$ ipython --no-banner

In [1]: import numpy as np

In [2]: import numpy.linalg as la

In [3]: np.set_printoptions(suppress=True, linewidth=120)

In [4]: tidy = lambda a: np.round(a, 2) + 0

In [5]: J = np.loadtxt("a.csv", delimiter=",")

In [6]: J
Out[6]: 
array([[6., 9., 8., 8., 1., 4., 6., 8., 8.],
       [9., 7., 0., 3., 3., 0., 4., 1., 7.],
       [0., 9., 9., 1., 7., 5., 1., 4., 6.],
       [5., 4., 7., 0., 3., 7., 1., 3., 7.],
       [9., 1., 9., 6., 3., 1., 1., 1., 1.],
       [6., 4., 5., 9., 1., 5., 7., 5., 0.],
       [8., 6., 2., 3., 3., 8., 5., 6., 7.],
       [2., 2., 3., 7., 6., 8., 3., 0., 4.],
       [4., 7., 2., 5., 5., 0., 3., 6., 6.]])

In [7]: blk = np.stack([J, 2 * J, J[::-1]])

In [8]: (blk @ J.T).shape
Out[8]: (3, 9, 9)

In [9]: la.matrix_rank(blk)
Out[9]: array([9, 9, 9])

In [10]: np.einsum("bij,cij->bc", blk, blk)
Out[10]: 
array([[2294., 4588., 1654.],
       [4588., 9176., 3308.],
       [1654., 3308., 2294.]])

In [11]: la.norm(J, axis=1).argmax()
Out[11]: np.int64(0)

In [12]: J[5] @ J[1]
Out[12]: np.float64(145.0)

In [13]: tidy(la.norm(J, axis=0))
Out[13]: array([18.52, 18.25, 17.8 , 16.55, 12.17, 15.62, 12.12, 13.71, 17.32])

In [14]: tidy(la.norm(J, 2))
Out[14]: np.float64(41.95)

In [15]: print(tidy(la.norm(J, 1)), tidy(la.norm(J, np.inf)))
49.0 58.0

In [16]: tidy(la.norm(J[5] - J[1]))
Out[16]: np.float64(13.49)

In [17]: tidy(la.norm(J, axis=1))
Out[17]: array([20.64, 14.63, 17.03, 14.39, 14.56, 16.06, 17.2 , 13.82, 14.14])

In [18]: tidy(la.norm(J) ** 2 / la.norm(J, 2) ** 2)
Out[18]: np.float64(1.3)

In [19]: tidy(np.abs(la.svd(J)[2][-1]))
Out[19]: array([0.12, 0.44, 0.19, 0.28, 0.24, 0.24, 0.72, 0.02, 0.2 ])

In [20]: tidy(la.norm(J, 2) / la.norm(J))
Out[20]: np.float64(0.88)

In [21]: la.cond(J) > 100
Out[21]: np.True_

In [22]: [round(float(x), 2) for x in la.svd(J, compute_uv=False)[:3]]
Out[22]: [41.95, 12.8, 11.46]

In [23]: la.matrix_rank(J, rtol=0.1)
Out[23]: np.int64(6)

In [24]: U, sv, Vh = la.svd(J)

In [25]: print(np.argmax(sv[:-1] / (sv[1:] + 1e-6)) + 1)
8

In [26]: out = U[:, :8] @ np.diag(sv[:8]) @ Vh[:8]

In [27]: la.matrix_rank(out)
Out[27]: np.int64(8)

In [28]: tidy(np.abs(J - out).max())
Out[28]: np.float64(0.13)
